$ python -q
>>> import numpy as np
>>> np.set_printoptions(precision=1, suppress=True, linewidth=140, legacy="1.25")
>>> rd = lambda a: np.round(a, 1) + 0
>>> data = np.load("out19.npy")
>>> data
array([[ 2.1, -1. , -5. ,  7.2],
       [ 2.1, -0.9, -5.1,  7. ],
       [ 2. , -1.1, -5. ,  6.9],
       [ 1.9, -1.1, -4.9,  6.9],
       [ 2.1, -0.9, -4.9,  7. ],
       [ 1.7, -1.1, -5. ,  6.9],
       [ 2. , -0.9, -5.2,  7. ],
       [ 6.2,  3. , -9.1, -6.9],
       [ 6. ,  2.9, -9.1, -6.9],
       [ 6. ,  3.1, -8.9, -6.9],
       [ 6. ,  3.1, -8.8, -7. ],
       [ 5.9,  2.8, -9. , -7.1],
       [ 6.1,  2.9, -8.9, -6.8],
       [ 6. ,  3. , -9. , -7. ],
       [-5. ,  1. , -3. ,  6.9],
       [-5. ,  0.9, -2.9,  7. ],
       [-5. ,  1. , -2.9,  7. ],
       [-4.9,  1. , -3. ,  7. ],
       [-5.1,  1. , -3. ,  6.9],
       [-5.1,  1.1, -2.9,  6.8],
       [-5. ,  0.9, -2.9,  7. ]])
>>> proj = data @ np.linalg.solve(data.T @ data, data.T)
>>> rd(np.diag(proj))
array([0.2, 0.2, 0.2, 0.2, 0.3, 0.3, 0.1, 0.2, 0.2, 0.2, 0.2, 0.4, 0.1, 0.1, 0.1, 0.1, 0.2, 0.2, 0.2, 0.2, 0.1])
>>> rd(np.trace(proj))
4.0
>>> rd(proj @ data[:, 2])
array([-5. , -5.1, -5. , -4.9, -4.9, -5. , -5.2, -9.1, -9.1, -8.9, -8.8, -9. , -8.9, -9. , -3. , -2.9, -2.9, -3. , -3. , -2.9, -2.9])
>>> np.allclose(proj @ proj, proj)
True
>>> dist = np.linalg.norm(data[:, None] - data[None], axis=-1)
>>> np.unravel_index(dist.round(6).argmax(), dist.shape)
(7, 15)
>>> np.flatnonzero(dist[18] < dist.mean() / 2)
array([14, 15, 16, 17, 18, 19, 20])
>>> dist.shape
(21, 21)
>>> rd(np.linalg.norm(data, axis=1))
array([ 9.1,  9. ,  8.8,  8.7,  8.8,  8.8,  9. , 13.3, 13.2, 13.1, 13.1, 13.2, 13.1, 13.2,  9.1,  9.1,  9.1,  9.1,  9.1,  9. ,  9.1])
>>> dist[18].round(6).argsort(kind="stable")[:4]
array([18, 14, 16, 19])
>>> rd(dist[18])
array([ 7.7,  7.7,  7.7,  7.6,  7.7,  7.4,  7.7, 19. , 18.8, 18.8, 18.8, 18.9, 18.7, 18.9,  0.1,  0.2,  0.2,  0.2,  0. ,  0.2,  0.2])
>>> np.argsort(-np.linalg.norm(data, axis=0).round(6), kind="stable")[:3]
array([3, 2, 0])
>>> [round(float(x), 1) for x in np.linalg.svd(data, compute_uv=False)[:3]]
[37.2, 28.9, 11.5]
>>> rd(np.abs(np.linalg.svd(data)[2][-1]))
array([0.3, 0.9, 0.3, 0.3])
>>> Ac = (data - data.mean(axis=0)) / data.std(axis=0)
>>> rd(Ac.std(axis=0))
array([1., 1., 1., 1.])
>>> coef = np.linalg.lstsq(np.delete(Ac, 3, axis=1), Ac[:, 3])[0]
>>> np.abs(coef).argmax()
2
>>> vec = np.array([3, -2, 1, 0])
>>> target = data @ vec
>>> rd(np.linalg.pinv(data) @ data)
array([[1., 0., 0., 0.],
       [0., 1., 0., 0.],
       [0., 0., 1., 0.],
       [0., 0., 0., 1.]])
>>> rd(np.linalg.solve(data.T @ data, data.T @ target))
array([ 3., -2.,  1.,  0.])
>>> rd(np.linalg.lstsq(data, target)[0])
array([ 3., -2.,  1.,  0.])
>>> rng = np.random.default_rng(488)
>>> target = target + 0.3 * rng.normal(size=21)
>>> rd(target)
array([  3.4,   3. ,   3.2,   3.4,   2.7,   2.3,   3. ,   3.2,   3.3,   3.2,   2.9,   3.1,   3.6,   3.3, -20.1, -19.7, -19.4, -20. , -20.1,
       -20.6, -19.4])
>>> coef, *_ = np.linalg.lstsq(data, target)
>>> print([round(float(np.linalg.norm(np.linalg.solve(data.T @ data + lam * np.eye(4), data.T @ target))), 2) for lam in (0, 1, 10, 100)])
[3.84, 3.69, 3.47, 2.23]
>>> rd(np.linalg.norm(target - data @ coef))
1.1
>>> rd(coef)
array([ 2.8, -2.5,  0.8, -0.1])
>>> rd(data.T @ (target - data @ coef))
array([0., 0., 0., 0.])
>>> A = np.load("arr.npy")
>>> A
array([[-8, -4,  7,  5, -7,  4,  0,  7],
       [-7, -3,  8,  6, -6,  5,  1,  8],
       [-9, -5,  6,  4, -8,  3, -1,  6],
       [-8, -4,  7,  5, -7,  4,  0,  7]])
>>> A.reshape(-1, 2)
array([[-8, -4],
       [ 7,  5],
       [-7,  4],
       [ 0,  7],
       [-7, -3],
       [ 8,  6],
       [-6,  5],
       [ 1,  8],
       [-9, -5],
       [ 6,  4],
       [-8,  3],
       [-1,  6],
       [-8, -4],
       [ 7,  5],
       [-7,  4],
       [ 0,  7]])
>>> A.ravel(order="F")
array([-8, -7, -9, -8, -4, -3, -5, -4,  7,  8,  6,  7,  5,  6,  4,  5, -7, -6, -8, -7,  4,  5,  3,  4,  0,  1, -1,  0,  7,  8,  6,  7])
>>> t3 = A.reshape(4, 2, -1)
>>> t3.transpose(1, 0, 2)
array([[[-8, -4,  7,  5],
        [-7, -3,  8,  6],
        [-9, -5,  6,  4],
        [-8, -4,  7,  5]],

       [[-7,  4,  0,  7],
        [-6,  5,  1,  8],
        [-8,  3, -1,  6],
        [-7,  4,  0,  7]]])
>>> np.einsum("ihd,jhd->hij", t3, t3).shape
(2, 4, 4)
>>> t3[:, 0]
array([[-8, -4,  7,  5],
       [-7, -3,  8,  6],
       [-9, -5,  6,  4],
       [-8, -4,  7,  5]])
>>> np.swapaxes(t3, 1, 2)[0]
array([[-8, -7],
       [-4,  4],
       [ 7,  0],
       [ 5,  7]])
>>> A2 = A / np.sqrt((A ** 2).mean(axis=1, keepdims=True))
>>> A - A.mean(axis=1, keepdims=True)
array([[-8.5, -4.5,  6.5,  4.5, -7.5,  3.5, -0.5,  6.5],
       [-8.5, -4.5,  6.5,  4.5, -7.5,  3.5, -0.5,  6.5],
       [-8.5, -4.5,  6.5,  4.5, -7.5,  3.5, -0.5,  6.5],
       [-8.5, -4.5,  6.5,  4.5, -7.5,  3.5, -0.5,  6.5]])
>>> print(np.linalg.matrix_rank(A2) == np.linalg.matrix_rank(A))
True
>>> rd(A2[0])
array([-1.4, -0.7,  1.2,  0.9, -1.2,  0.7,  0. ,  1.2])
>>> np.linalg.matrix_rank(A - A.mean(axis=1, keepdims=True))
1
>>> print(np.allclose(A[:-1].T @ np.linalg.lstsq(A[:-1].T, A[-1])[0], A[-1]))
True
>>> np.linalg.lstsq(A[:-1].T, A[-1])[2]
2
>>> np.unique(A.round(6), axis=0).shape
(3, 8)
>>> rd(np.trace(np.linalg.pinv(A) @ A))
2.0
>>> J = np.load("x.npy")
>>> print(J)
[[-1.5 -6.2 -3.4  2.2 -0.9 -2.2  0.7]
 [-6.2 -0.2  2.1  2.5 -1.2 -2.5  0.2]
 [-3.4  2.1 -3.6 -0.1  3.7 -0.1 -1.2]
 [ 2.2  2.5 -0.1  5.3 -0.5  1.3  1. ]
 [-0.9 -1.2  3.7 -0.5 -2.5  1.7  4.9]
 [-2.2 -2.5 -0.1  1.3  1.7  5.6 -1.2]
 [ 0.7  0.2 -1.2  1.   4.9 -1.2  3.9]]
>>> z = rng.permutation(7)
>>> print(z)
[5 3 1 4 6 0 2]
>>> A2 = J[z][:, z]
>>> print(rd(np.sort(np.abs(np.linalg.eigvals(A2)))))
[2.  6.  6.9 7.  7.1 8.9 9. ]
>>> rd(np.sort(np.abs(np.linalg.eigvals(J))))
array([2. , 6. , 6.9, 7. , 7.1, 8.9, 9. ])
>>> F = np.loadtxt("a.csv", delimiter=",")
>>> F
array([[ 8.,  0.,  0., 11.,  3., 14.],
       [ 4.,  0.,  0.,  5.,  3.,  8.],
       [10.,  0.,  0., 14.,  3., 17.],
       [ 8.,  0.,  0., 11.,  3., 14.],
       [ 6.,  0.,  0.,  8.,  3., 11.],
       [ 4.,  0.,  0.,  5.,  3.,  8.],
       [ 4.,  0.,  0.,  5.,  3.,  8.],
       [ 0.,  0.,  0.,  0.,  3.,  2.],
       [ 2.,  0.,  0.,  2.,  3.,  5.],
       [ 6.,  0.,  0.,  8.,  3., 11.],
       [ 6.,  0.,  0.,  8.,  3., 11.],
       [ 2.,  0.,  0.,  2.,  3.,  5.],
       [ 4.,  0.,  0.,  5.,  3.,  8.],
       [ 6.,  0.,  0.,  8.,  3., 11.],
       [ 0.,  0.,  0.,  0.,  3.,  2.],
       [10.,  0.,  0., 14.,  3., 17.],
       [ 4.,  0.,  0.,  5.,  3.,  8.],
       [ 6.,  0.,  0.,  8.,  3., 11.],
       [ 0.,  0.,  0.,  0.,  3.,  2.],
       [ 0.,  0.,  0.,  0.,  3.,  2.],
       [10.,  0.,  0., 14.,  3., 17.],
       [ 6.,  0.,  0.,  8.,  3., 11.],
       [10.,  0.,  0., 14.,  3., 17.],
       [ 6.,  0.,  0.,  8.,  3., 11.],
       [ 6.,  0.,  0.,  8.,  3., 11.],
       [10.,  0.,  0., 14.,  3., 17.]])
>>> U, sig, Vh = np.linalg.svd(F)
>>> np.argmax(sig[:-1] / (sig[1:] + 1e-6)) + 1
3
>>> rd(sig)
array([78.9,  8.5,  0.9,  0. ,  0. ,  0. ])
>>> A2 = U[:, :3] @ np.diag(sig[:3]) @ Vh[:3]
>>> print(np.linalg.matrix_rank(F, rtol=0.05))
2
>>> rd(np.linalg.norm(F - A2) / np.linalg.norm(F))
0.0
>>> np.linalg.matrix_rank(A2)
3
>>> rd(np.abs(F - A2).max())
0.0
